$ python -q
>>> import numpy as np
>>> from numpy import linalg as LA
>>> np.set_printoptions(precision=4, suppress=True, linewidth=120, legacy="1.25")
>>> E = np.loadtxt("sample15.csv", delimiter=",")
>>> print(E)
[[ 0.4849  0.1418 -0.0455 -0.4771]
 [ 0.1418  0.961   0.0125  0.1314]
 [-0.0455  0.0125  0.996  -0.0421]
 [-0.4771  0.1314 -0.0421  0.5581]]
>>> vec = np.array([3, 1, 2, 1])
>>> print(E @ vec)
[ 1.0286  1.5428  1.8258 -0.826 ]
>>> print(np.round((vec - E @ vec) @ (E @ vec), 4))
-0.0
>>> print(E @ E @ vec)
[ 1.0286  1.5428  1.8258 -0.826 ]
>>> print(np.round(np.trace(E), 4))
3.0
>>> left, s, VT = LA.svd(E)
>>> vecs = VT[:(s > 1e-8).sum()]
>>> rng = np.random.default_rng(37531)
>>> vec = E[0] + -3 * E[3] + rng.integers(2) * np.eye(4)[1]
>>> print(vec)
[ 1.9161  0.7478  0.0809 -2.1514]
>>> print(vecs.T @ vecs)
[[ 0.4849  0.1418 -0.0455 -0.4771]
 [ 0.1418  0.961   0.0125  0.1314]
 [-0.0455  0.0125  0.996  -0.0421]
 [-0.4771  0.1314 -0.0421  0.5581]]
>>> print(LA.matrix_rank(np.vstack([E, vec])))
4
>>> print(np.diag(vecs.T @ vecs))
[0.4849 0.961  0.996  0.5581]
>>> J = np.array([[-1.0, 1.0, 1.0, 1.0, 1.0, 1.0],
...     [1.0, -1.0, 1.0, 1.0, 1.0, 1.0],
...     [1.0, 1.0, -1.0, 1.0, 1.0, 1.0],
...     [1.0, 1.0, 1.0, -1.0, 1.0, 1.0],
...     [1.0, 1.0, 1.0, 1.0, -1.0, 1.0],
...     [1.0, 1.0, 1.0, 1.0, 1.0, -1.0]])
>>> evals, vecs = LA.eigh(J)
>>> vec = np.array([1, 2, 3, 3, 1, 2])
>>> print(LA.eigvalsh(J[1:, 1:]))
[-2. -2. -2. -2.  3.]
>>> print((np.sign(vecs[:, -1].round(6)) == np.sign(vecs[0, -1].round(6))).astype(int))
[1 1 1 1 1 1]
>>> print(np.round(vec @ J @ vec / (vec @ vec), 4), round(float(evals[0]), 4), np.round(evals[-1], 4))
3.1429 -2.0 4.0
>>> O, r_ = LA.qr(J)
>>> print(r_)
[[ 2.4495  0.8165  0.8165  0.8165  0.8165  0.8165]
 [ 0.      2.3094  0.5774  0.5774  0.5774  0.5774]
 [ 0.      0.      2.2361  0.4472  0.4472  0.4472]
 [ 0.      0.      0.      2.1909  0.3651  0.3651]
 [ 0.      0.      0.      0.     -2.1602 -0.3086]
 [ 0.      0.      0.      0.      0.     -2.1381]]
>>> print(O @ r_)
[[-1.  1.  1.  1.  1.  1.]
 [ 1. -1.  1.  1.  1.  1.]
 [ 1.  1. -1.  1.  1.  1.]
 [ 1.  1.  1. -1.  1.  1.]
 [ 1.  1.  1.  1. -1.  1.]
 [ 1.  1.  1.  1.  1. -1.]]
>>> print(round(float(np.trace(O @ O.T)), 4))
6.0
>>> f = np.array([2, 3])
>>> print(np.convolve(r_[1], f))
[0.     4.6188 8.0829 2.8868 2.8868 2.8868 1.7321]
>>> print(np.polyval(f, r_[1]))
[3.     7.6188 4.1547 4.1547 4.1547 4.1547]
>>> evals, vecs = LA.eigh(J)
>>> print(np.abs(vecs[:, -1]))
[0.4082 0.4082 0.4082 0.4082 0.4082 0.4082]
>>> print((evals > 1e-8).sum(), (evals < -1e-8).sum())
1 5
>>> print(np.round(vecs.T @ vecs, 4) + 0)
[[1. 0. 0. 0. 0. 0.]
 [0. 1. 0. 0. 0. 0.]
 [0. 0. 1. 0. 0. 0.]
 [0. 0. 0. 1. 0. 0.]
 [0. 0. 0. 0. 1. 0.]
 [0. 0. 0. 0. 0. 1.]]
>>> print(np.round(evals.sum(), 4), np.trace(J))
-6.0 -6.0
>>> print(np.abs(vecs[:, -1]).round(6).argmax())
0
>>> X = np.loadtxt("m.csv", delimiter=",")
>>> print(X)
[[ 1.  0. -2.  0.  2.]
 [ 0. -3.  0.  0.  0.]
 [-2.  0. -2.  0. -1.]
 [ 0.  0.  0. -3.  0.]
 [ 2.  0. -1.  0. -2.]]
>>> print(np.sort(LA.eigvals(X).real))
[-3. -3. -3. -3.  3.]
>>> F = np.array([[-1, 2, -1],
...     [-2, 0, 0],
...     [1, -2, -1],
...     [0, 1, -2],
...     [0, 2, 2],
...     [-1, 0, -2]])
>>> print(F)
[[-1  2 -1]
 [-2  0  0]
 [ 1 -2 -1]
 [ 0  1 -2]
 [ 0  2  2]
 [-1  0 -2]]
>>> f = np.array([2, 2, 2])
>>> print(np.polyval(f, F[3]))
[2 6 6]
>>> print(np.cross(F[3, :3], F[0, :3]))
[3 2 1]
>>> print(np.convolve(F[3], f))
[ 0  2 -2 -2 -4]
>>> labels = rng.permutation(3)
>>> A2 = F[:, labels] * rng.choice([-1, 1], 3)
>>> print(A2)
[[ 2 -1 -1]
 [ 0  0 -2]
 [-2 -1  1]
 [ 1 -2  0]
 [ 2  2  0]
 [ 0 -2 -1]]
>>> left, _, VT = LA.svd(F.T @ A2)
>>> print(np.round(left @ VT, 4) + 0)
[[0. 0. 1.]
 [1. 0. 0.]
 [0. 1. 0.]]
>>> print(np.round(LA.lstsq(F, A2)[0], 4) + 0)
[[0. 0. 1.]
 [1. 0. 0.]
 [0. 1. 0.]]
>>> A2 = F[0, 0] * F[1:] - np.outer(F[1:, 0], F[0])
>>> print(A2)
[[ 0  4 -2]
 [ 0  0  2]
 [ 0 -1  2]
 [ 0 -2 -2]
 [ 0  2  1]]
>>> print(F[:, 0] / F[0, 0])
[ 1.  2. -1. -0. -0.  1.]
>>> mat = -3 * np.eye(5) + np.eye(5, k=1)
>>> print(mat)
[[-3.  1.  0.  0.  0.]
 [ 0. -3.  1.  0.  0.]
 [ 0.  0. -3.  1.  0.]
 [ 0.  0.  0. -3.  1.]
 [ 0.  0.  0.  0. -3.]]
>>> vec = np.array([1, 1, 0, 2, 1])
>>> y = mat @ vec
>>> beta, lr = np.zeros(5), 1 / LA.norm(mat, 2) ** 2
>>> for i in range(250):
...     beta -= lr * mat.T @ (mat @ beta - y)
...     if i % 50 == 0: print(i, round(LA.norm(mat @ beta - y), 4))
... 
0 3.4545
50 0.0
100 0.0
150 0.0
200 0.0
>>> print(round(float(LA.cond(mat)), 4))
1.7944
>>> O, _ = LA.qr(np.array([[0.8, 0.6, -1.3, 0.2, 0.9, -0.1, -0.9],
...     [-0.2, 0.0, -0.4, -1.0, 1.4, 0.5, 0.8],
...     [-0.9, -1.0, -2.2, 0.0, 0.6, -0.5, -1.6],
...     [-0.3, 0.1, -1.1, -1.0, 1.5, -2.3, -2.1],
...     [0.4, -0.4, -0.9, 0.1, -0.6, -1.7, -1.2],
...     [-1.5, 0.4, 0.0, -0.2, 0.3, 0.6, -0.7],
...     [0.5, 0.2, 0.1, 1.9, 1.1, 0.0, 1.0]]))
>>> vecs, _ = LA.qr(np.array([[-1.4, 1.3], [-0.4, 0.8]]))
>>> s = 20 * 0.2 ** np.arange(2)
>>> M = O[:, :2] * s @ vecs[:2]
>>> print(M)
[[  7.8772   0.714 ]
 [ -1.8397  -0.6321]
 [ -9.1427   0.1795]
 [ -2.6732  -1.2505]
 [  3.3338   2.4737]
 [-13.4522  -5.9502]
 [  4.7721   0.9754]]
>>> O, r_ = LA.qr(M)
>>> print(np.round(np.trace(O @ O.T), 4))
2.0
>>> print(round(abs(r_[0, 0]), 4), round(float(LA.norm(M[:, 0])), 4))
19.2619 19.2619
>>> print(O.shape, r_.shape)
(7, 2) (2, 2)
>>> print(O @ r_)
[[  7.8772   0.714 ]
 [ -1.8397  -0.6321]
 [ -9.1427   0.1795]
 [ -2.6732  -1.2505]
 [  3.3338   2.4737]
 [-13.4522  -5.9502]
 [  4.7721   0.9754]]
>>> labels = rng.permutation(2)
>>> A2 = M[:, labels] * rng.choice([-1, 1], 2)
>>> print(A2)
[[-7.8772  0.714 ]
 [ 1.8397 -0.6321]
 [ 9.1427  0.1795]
 [ 2.6732 -1.2505]
 [-3.3338  2.4737]
 [13.4522 -5.9502]
 [-4.7721  0.9754]]
>>> left, _, VT = LA.svd(M.T @ A2)
>>> print(labels)
[0 1]
>>> m1 = np.load("data.npy")
>>> print(m1)
[[ 0.0456  3.9867  8.0265  3.9848 -7.9707  3.9536  4.0555]
 [ 0.0536  0.0212  0.0808 -0.0056 -0.0017  0.1238  0.0323]
 [-1.9775  4.0122  7.0108  1.9918 -7.0072  4.9119  4.9858]
 [-8.0483  2.0453 -0.0266 -5.9343  0.0176  5.969   5.9946]
 [-0.083   3.9011  7.9893  3.9761 -7.9962  3.9096  3.9212]]
>>> W1 = np.array([[1, 2, -2, 1, -1, -1],
...     [-2, 1, -2, -1, 0, 2],
...     [1, 0, -2, 2, -2, 2],
...     [-1, -1, 0, 2, 0, -2],
...     [2, 2, -2, 2, 2, 1],
...     [-1, 2, -2, -1, 2, -1],
...     [-1, 2, 0, -1, -1, 2]])
>>> beta = np.array([1, 1, 2, 3, 2, 2])
>>> act = np.maximum(m1 @ W1 + beta, 0)
>>> print((act > 0).astype(int))
[[0 1 0 0 0 1]
 [1 1 1 1 1 1]
 [0 1 0 0 0 1]
 [0 1 1 0 1 1]
 [0 1 0 0 0 1]]
>>> W2 = np.array([[4, 3, 1], [5, 3, 4], [2, 2, 2], [1, 4, 1], [1, 2, 0], [5, 3, 1]])
>>> print(W1 @ W2)
[[  5   4   5]
 [  2  -5  -1]
 [ 10   9   1]
 [-17  -4  -5]
 [ 23  23   9]
 [ -2  -4   1]
 [ 14   3   8]]
>>> left, s, VT = LA.svd(m1)
>>> print(s)
[23.6752 12.9498  0.1665  0.0951  0.0423]
>>> print(np.argmax(s[:-1] / (s[1:] + 1e-6)) + 1)
2
>>> A2 = left[:, :2] @ np.diag(s[:2]) @ VT[:2]
>>> print(round(float(LA.norm(m1 - A2, 2)), 4), np.round(s[2], 4))
0.1665 0.1665
>>> print(round(float(np.abs(m1 - A2).max()), 4))
0.0852
>>> feats = np.array([[-1.0, -2.0, -2.0, -2.0, -2.0, -2.0, -2.0],
...     [-2.0, -1.0, -2.0, -2.0, -2.0, -2.0, -2.0],
...     [-2.0, -2.0, -1.0, -2.0, -2.0, -2.0, -2.0],
...     [-2.0, -2.0, -2.0, -1.0, -2.0, -2.0, -2.0],
...     [-2.0, -2.0, -2.0, -2.0, -1.0, -2.0, -2.0],
...     [-2.0, -2.0, -2.0, -2.0, -2.0, -1.0, -2.0],
...     [-2.0, -2.0, -2.0, -2.0, -2.0, -2.0, -1.0]])
>>> # symmetric
>>> evals, vecs = LA.eigh(feats)
>>> vec = np.array([-1, 0, 2, -2, 1, 0, -1])
>>> print(vec @ feats @ vec)
9.0
>>> print(LA.eigvalsh(feats[1:, 1:]))
[-11.   1.   1.   1.   1.   1.]
>>> vec = np.array([1, 1, -1, -3, -4, -1, -5])
>>> print(feats @ np.eye(7)[4])
[-2. -2. -2. -2. -1. -2. -2.]
>>> print(np.sign((feats @ vec).round(6)))
[1. 1. 1. 1. 1. 1. 1.]
>>> print(feats * vec)
[[-1. -2.  2.  6.  8.  2. 10.]
 [-2. -1.  2.  6.  8.  2. 10.]
 [-2. -2.  1.  6.  8.  2. 10.]
 [-2. -2.  2.  3.  8.  2. 10.]
 [-2. -2.  2.  6.  4.  2. 10.]
 [-2. -2.  2.  6.  8.  1. 10.]
 [-2. -2.  2.  6.  8.  2.  5.]]
